$ python -q
>>> import numpy as np
>>> from numpy import linalg as LA
>>> np.set_printoptions(suppress=True, linewidth=140)
>>> W0 = np.load("data.npy")
>>> W0
array([[ 7., -3.,  0.],
       [ 6., -2.,  0.],
       [ 6., -3.,  1.]])
>>> ev, V = LA.eig(W0)
>>> np.prod(ev)
np.float64(4.0)
>>> np.round(np.sort(LA.eigvals(LA.inv(W0))), 3)
array([0.25, 1.  , 1.  ])
>>> np.round(np.sort(LA.eigvals(W0 @ W0)), 3)
array([ 1.,  1., 16.])
>>> u = np.array([-1, 1, 2])
>>> B = W0 + np.outer(u, np.eye(3)[2])
>>> round(LA.det(B) / LA.det(W0), 3), np.round(1 + LA.solve(W0, u)[2], 3)
(np.float64(5.25), np.float64(5.25))
>>> vec = np.array([0, 2, 0])
>>> h = np.maximum(W0 @ vec, 0)
>>> W0 * (h > 1e-9)[:, None]
array([[ 0., -0.,  0.],
       [ 0., -0.,  0.],
       [ 0., -0.,  0.]])
>>> np.maximum(W0 @ (3 * vec), 0)
array([0., 0., 0.])
>>> W0.T @ h
array([0., 0., 0.])
>>> np.maximum(W0 @ vec, 0) - np.maximum(-W0 @ vec, 0)
array([-6., -4., -6.])
>>> rng = np.random.default_rng(31)
>>> B = W0 + rng.integers(-2, 3, (3, 1)) @ rng.integers(-2, 3, (1, 3))
>>> B
array([[ 7., -3.,  0.],
       [ 2., -2.,  2.],
       [ 6., -3.,  1.]])
>>> np.round(LA.svd(B - W0, compute_uv=False), 3)
array([4.472, 0.   , 0.   ])
>>> B - W0
array([[ 0.,  0.,  0.],
       [-4.,  0.,  2.],
       [ 0.,  0.,  0.]])
>>> O, R = LA.qr(W0)
>>> np.round(O @ R, 3) + 0
array([[ 7., -3.,  0.],
       [ 6., -2.,  0.],
       [ 6., -3.,  1.]])
>>> round(np.trace(O @ O.T), 3)
np.float64(3.0)
>>> R.round(3)
array([[-11.   ,   4.636,  -0.545],
       [  0.   ,  -0.71 ,   0.663],
       [  0.   ,   0.   ,   0.512]])
>>> O.shape, R.shape
((3, 3), (3, 3))
>>> t = np.deg2rad(60)
>>> data = np.eye(5)
>>> data[np.ix_([0, 1], [0, 1])] = [[np.cos(t), -np.sin(t)], [np.sin(t), np.cos(t)]]
>>> data.round(3)
array([[ 0.5  , -0.866,  0.   ,  0.   ,  0.   ],
       [ 0.866,  0.5  ,  0.   ,  0.   ,  0.   ],
       [ 0.   ,  0.   ,  1.   ,  0.   ,  0.   ],
       [ 0.   ,  0.   ,  0.   ,  1.   ,  0.   ],
       [ 0.   ,  0.   ,  0.   ,  0.   ,  1.   ]])
>>> O = data.astype(float).copy()
>>> for j in range(5):
...     O[:, j] -= O[:, :j] @ (O[:, :j].T @ O[:, j])
...     O[:, j] /= LA.norm(O[:, j])
... 
>>> O.round(3)
array([[ 0.5  , -0.866,  0.   ,  0.   ,  0.   ],
       [ 0.866,  0.5  ,  0.   ,  0.   ,  0.   ],
       [ 0.   ,  0.   ,  1.   ,  0.   ,  0.   ],
       [ 0.   ,  0.   ,  0.   ,  1.   ,  0.   ],
       [ 0.   ,  0.   ,  0.   ,  0.   ,  1.   ]])
>>> np.round(O.T @ O, 3) + 0
array([[1., 0., 0., 0., 0.],
       [0., 1., 0., 0., 0.],
       [0., 0., 1., 0., 0.],
       [0., 0., 0., 1., 0.],
       [0., 0., 0., 0., 1.]])
>>> [round(float(x), 3) for x in LA.svd(W0, compute_uv=False)[:3]]
[11.954, 1.0, 0.335]
>>> round(np.log10(LA.cond(W0)))
2
>>> np.round(np.abs(LA.svd(W0)[2][-1]), 3)
array([0.287, 0.75 , 0.596])
>>> LA.matrix_rank(W0, rtol=0.1)
np.int64(1)
>>> LA.cond(W0) > 100
np.False_
>>> K = np.load("out2.npy")
>>> K
array([[0., 1., 1., 1.],
       [1., 0., 1., 1.],
       [1., 1., 0., 1.],
       [1., 1., 1., 0.]])
>>> ev, V = LA.eigh(K)
>>> vec = np.array([2, 2, -1, 2])
>>> np.round(V * np.maximum(ev, 0) @ V.T, 3)
array([[0.75, 0.75, 0.75, 0.75],
       [0.75, 0.75, 0.75, 0.75],
       [0.75, 0.75, 0.75, 0.75],
       [0.75, 0.75, 0.75, 0.75]])
>>> (np.sign(V[:, -1].round(6)) == np.sign(V[0, -1].round(6))).astype(int)
array([1, 1, 1, 1])
>>> np.round(LA.eigvalsh(K[1:, 1:]), 3)
array([-1., -1.,  2.])
>>> B = K / np.sqrt((K ** 2).mean(axis=1, keepdims=True))
>>> B[2].round(3)
array([1.155, 1.155, 0.   , 1.155])
>>> LA.matrix_rank(B) == LA.matrix_rank(K)
np.True_
>>> LA.matrix_rank(K - K.mean(axis=1, keepdims=True))
np.int64(3)
>>> np.round(LA.norm(B, axis=1), 3)
array([2., 2., 2., 2.])
>>> K - K.mean(axis=1, keepdims=True)
array([[-0.75,  0.25,  0.25,  0.25],
       [ 0.25, -0.75,  0.25,  0.25],
       [ 0.25,  0.25, -0.75,  0.25],
       [ 0.25,  0.25,  0.25, -0.75]])
>>> proj = np.triu(np.array([[0, 0, 1, 0], [1, 2, 1, 2], [0, 2, 2, 1], [1, 1, 2, 2]]), 1) + np.eye(4)
>>> B = proj @ K @ LA.inv(proj)
>>> B
array([[ 1.,  2., -2.,  0.],
       [ 4.,  3., -4.,  0.],
       [ 2.,  2., -3.,  0.],
       [ 1.,  1., -1., -1.]])
>>> proj @ K - K @ proj
array([[ 1.,  1., -1., -2.],
       [ 3.,  3.,  1.,  0.],
       [ 1.,  1., -1., -2.],
       [ 0.,  0., -2., -3.]])
>>> ev, V = LA.eig(K)
>>> np.round(np.sort(LA.eigvals(K @ K)), 3)
array([1., 1., 1., 9.])
>>> np.round(np.sort(LA.eigvals(LA.inv(K))), 3)
array([-1.   -0.j, -1.   +0.j, -1.   +0.j,  0.333+0.j])
>>> mat = np.array([[0, 1, 4], [-1, 0, -11], [-4, 11, 0]])
>>> mat
array([[  0,   1,   4],
       [ -1,   0, -11],
       [ -4,  11,   0]])
>>> # rank 2
>>> vec = np.array([-1, -3, 1])
>>> np.round(LA.eigvals(mat).real, 3) + 0
array([0., 0., 0.])
>>> vec @ mat @ vec
np.int64(0)
>>> O = LA.solve(np.eye(3) - mat, np.eye(3) + mat)
>>> round(LA.det(O), 3)
np.float64(1.0)
>>> np.round(O @ O.T, 3) + 0
array([[1., 0., 0.],
       [0., 1., 0.],
       [0., 0., 1.]])
>>> r = LA.matrix_rank(mat)
>>> r
np.int64(2)
>>> N = LA.svd(mat)[2][r:].T
>>> [int(LA.matrix_rank(np.delete(mat, i, axis=0))) for i in range(3)]
[2, 2, 2]
>>> np.allclose(mat @ N, 0)
True
>>> left, s, Vh = LA.svd(mat)
>>> V = Vh[:(s > 1e-8).sum()]
>>> vec = mat[2] + 5 * mat[0] + rng.integers(2) * np.eye(3)[2]
>>> vec
array([-4., 16., 20.])
>>> np.round(V.T @ V, 3)
array([[ 0.123, -0.319,  0.08 ],
       [-0.319,  0.884,  0.029],
       [ 0.08 ,  0.029,  0.993]])
>>> np.round(np.diag(V.T @ V), 3)
array([0.123, 0.884, 0.993])
>>> LA.matrix_rank(np.vstack([mat, vec]))
np.int64(2)
>>> round(LA.eigvals(mat).sum().real, 3)
np.float64(0.0)
>>> round(float(LA.det(2 * mat)), 3), round(LA.det(mat), 3)
(0.0, np.float64(0.0))
>>> np.round(np.poly(mat), 3) + 0
array([  1.,   0., 138.,   0.])
>>> np.round(LA.eigvals(mat), 3) + 0
array([0. +0.j   , 0.+11.747j, 0.-11.747j])
>>> m1 = np.array([[3, 4, 5, 6],
...     [7, 8, 9, 10],
...     [11, 12, 13, 14],
...     [15, 16, 17, 18],
...     [19, 20, 21, 22]])
>>> # looks like rank 2
>>> left, s, Vh = LA.svd(m1)
>>> s.round(3) + 0
array([61.529,  2.056,  0.   ,  0.   ])
>>> B = left[:, :2] @ np.diag(s[:2]) @ Vh[:2]
>>> LA.matrix_rank(B)
np.int64(2)
>>> round(float(LA.norm(m1 - B) / LA.norm(m1)), 3)
0.0
>>> B.round(3)
array([[ 3.,  4.,  5.,  6.],
       [ 7.,  8.,  9., 10.],
       [11., 12., 13., 14.],
       [15., 16., 17., 18.],
       [19., 20., 21., 22.]])
>>> LA.matrix_rank(m1, rtol=0.05)
np.int64(1)
>>> left, s, Vh = LA.svd(B)
>>> V = Vh[:(s > 1e-8).sum()]
>>> vec = B[2] + -3 * B[0] + rng.integers(2) * np.eye(4)[2]
>>> vec.round(3) + 0
array([ 2.,  0., -2., -4.])
>>> np.round(np.diag(V.T @ V), 3)
array([0.7, 0.3, 0.3, 0.7])
>>> np.allclose(V.T @ V @ vec, vec)
True
>>> LA.matrix_rank(np.vstack([B, vec]))
np.int64(2)
>>> round(LA.norm(vec - V.T @ V @ vec), 3)
np.float64(0.0)
